$ ipython --no-banner

In [1]: import numpy as np

In [2]: np.set_printoptions(precision=2, suppress=True, linewidth=200)

In [3]: tidy = lambda a: np.round(a, 2) + 0

In [4]: W0 = np.load("block4.npy")

In [5]: W0
Out[5]: 
array([[ 3,  4],
       [ 5,  6],
       [ 7,  8],
       [ 9, 10],
       [11, 12]])

In [6]: vec = np.array([3, 1])

In [7]: W0 @ vec
Out[7]: array([13, 21, 29, 37, 45])

In [8]: W0 @ np.eye(2)[1]
Out[8]: array([ 4.,  6.,  8., 10., 12.])

In [9]: W0 @ (2 * vec)
Out[9]: array([26, 42, 58, 74, 90])

In [10]: np.linalg.norm(W0 @ vec) <= np.linalg.norm(W0, 2) * np.linalg.norm(vec) + 1e-9
Out[10]: np.True_

In [11]: np.sign((W0 @ vec).round(6))
Out[11]: array([1, 1, 1, 1, 1])

In [12]: W0.shape
Out[12]: (5, 2)

In [13]: W0.sum(axis=1)
Out[13]: array([ 7, 11, 15, 19, 23])

In [14]: np.count_nonzero(W0)
Out[14]: np.int64(10)

In [15]: tidy(np.linalg.norm(W0))
Out[15]: np.float64(25.4)

In [16]: tidy(np.linalg.svd(W0, compute_uv=False))
Out[16]: array([25.39,  0.56])

In [17]: np.diff(W0, axis=0)
Out[17]: 
array([[2, 2],
       [2, 2],
       [2, 2],
       [2, 2]])

In [18]: np.zeros(5, 2)
Traceback (most recent call last):
  Cell In[18], line 1
    np.zeros(5, 2)
TypeError: Cannot interpret '2' as a data type


In [19]: np.linalg.matrix_rank(W0)
Out[19]: np.int64(2)

In [20]: rng = np.random.default_rng(75)

In [21]: labels = rng.permutation(2)

In [22]: Y = W0[:, labels] * rng.choice([-1, 1], 2)

In [23]: Y
Out[23]: 
array([[ -3,  -4],
       [ -5,  -6],
       [ -7,  -8],
       [ -9, -10],
       [-11, -12]])

In [24]: U, _, VT = np.linalg.svd(W0.T @ Y)

In [25]: labels
Out[25]: array([0, 1])

In [26]: tidy(U @ VT)
Out[26]: 
array([[-1.,  0.],
       [ 0., -1.]])

In [27]: tidy(np.linalg.lstsq(W0, Y)[0])
Out[27]: 
array([[-1.,  0.],
       [ 0., -1.]])

In [28]: q = Y.astype(float).copy()

In [29]: for j in range(2):
    ...:     q[:, j] -= q[:, :j] @ (q[:, :j].T @ q[:, j])
    ...:     q[:, j] /= np.linalg.norm(q[:, j])
    ...: 

In [30]: tidy(q.T @ q)
Out[30]: 
array([[1., 0.],
       [0., 1.]])

In [31]: tidy(q.T @ Y)
Out[31]: 
array([[16.88, 18.96],
       [ 0.  ,  0.84]])

In [32]: M = np.load("sample17.npy")

In [33]: M
Out[33]: 
array([[-1,  0, -2,  2,  0, -1],
       [ 0,  1,  0,  2,  0, -2],
       [ 2,  2,  1, -1,  2, -1],
       [-2,  2,  1, -1, -2,  0],
       [ 2,  0,  2, -2,  1, -2],
       [ 0, -1,  0, -1,  1,  1]])

In [34]: vec = np.array([0, 7, 7, 3, 3, 8])

In [35]: np.einsum("ij,j->i", M, vec)
Out[35]: array([-16,  -3,  16,  12,  -5,   1])

In [36]: M @ np.ones(6)
Out[36]: array([-2.,  1.,  5., -2.,  1.,  0.])

In [37]: M @ (2 * vec)
Out[37]: array([-32,  -6,  32,  24, -10,   2])

In [38]: (M * vec).sum(axis=1)
Out[38]: array([-16,  -3,  16,  12,  -5,   1])

In [39]: feats = np.load("arr.npy")

In [40]: feats
Out[40]: 
array([[-7,  4, -3],
       [-3,  5, -6],
       [-7,  4, -3],
       [-1,  6, -8]])

In [41]: # rows 0 and 2 are equal

In [42]: C2 = feats.T @ feats

In [43]: (feats @ feats.T).shape
Out[43]: (4, 4)

In [44]: tidy(np.linalg.svd(feats, compute_uv=False) ** 2)
Out[44]: array([271.91,  47.09,   0.  ])

In [45]: C2
Out[45]: 
array([[ 108,  -77,   68],
       [ -77,   93, -102],
       [  68, -102,  118]])

In [46]: np.linalg.matrix_rank(C2)
Out[46]: np.int64(3)

In [47]: np.trace(C2), (feats ** 2).sum()
Out[47]: (np.int64(319), np.int64(319))

In [48]: w1 = np.array([[-7, 5, 6, -9],
    ...:     [-4, -1, -8, -1],
    ...:     [8, -8, 0, -5],
    ...:     [2, 8, 1, 7],
    ...:     [-5, 9, -6, 6],
    ...:     [-3, 0, 1, 2]])

In [49]: b = np.array([1, 2, 1, 1])

In [50]: hid = np.maximum(M @ w1 + b, 0)

In [51]: tidy((hid > 0).mean(axis=0))
Out[51]: array([0.33, 0.67, 0.33, 0.5 ])

In [52]: (hid > 0).astype(int)
Out[52]: 
array([[0, 1, 0, 1],
       [1, 1, 0, 1],
       [0, 1, 0, 0],
       [1, 0, 0, 0],
       [0, 0, 1, 0],
       [0, 1, 1, 1]])

In [53]: W2 = np.array([[3, 1], [-2, 3], [-2, -1], [-1, 1]])

In [54]: hid @ W2
Out[54]: 
array([[-90, 119],
       [-23,  68],
       [-24,  36],
       [ 69,  23],
       [ -6,  -3],
       [-17,  12]])

In [55]: Y = feats + rng.integers(-2, 3, (4, 2)) @ rng.integers(-2, 3, (2, 3))

In [56]: Y
Out[56]: 
array([[-7,  6, -5],
       [-3,  4, -5],
       [-5,  7,  0],
       [ 0,  6, -5]])

In [57]: Y - feats
Out[57]: 
array([[ 0,  2, -2],
       [ 0, -1,  1],
       [ 2,  3,  3],
       [ 1,  0,  3]])

In [58]: np.abs(Y - feats).sum(axis=1)
Out[58]: array([4, 2, 8, 4])

In [59]: tidy(np.linalg.svd(Y - feats, compute_uv=False))
Out[59]: array([5.4 , 3.58, 0.  ])

In [60]: P = feats @ np.linalg.solve(feats.T @ feats, feats.T)

In [61]: tidy(P)
Out[61]: 
array([[0.5, 0. , 0.5, 0. ],
       [0. , 1. , 0. , 0. ],
       [0.5, 0. , 0.5, 0. ],
       [0. , 0. , 0. , 1. ]])

In [62]: tidy(np.linalg.eigvalsh(P))
Out[62]: array([0., 1., 1., 1.])

In [63]: tidy(P @ feats[:, 2])
Out[63]: array([-3., -6., -3., -8.])

In [64]: tidy(np.diag(P))
Out[64]: array([0.5, 1. , 0.5, 1. ])

In [65]: tidy((np.eye(4) - P) @ feats)
Out[65]: 
array([[0., 0., 0.],
       [0., 0., 0.],
       [0., 0., 0.],
       [0., 0., 0.]])
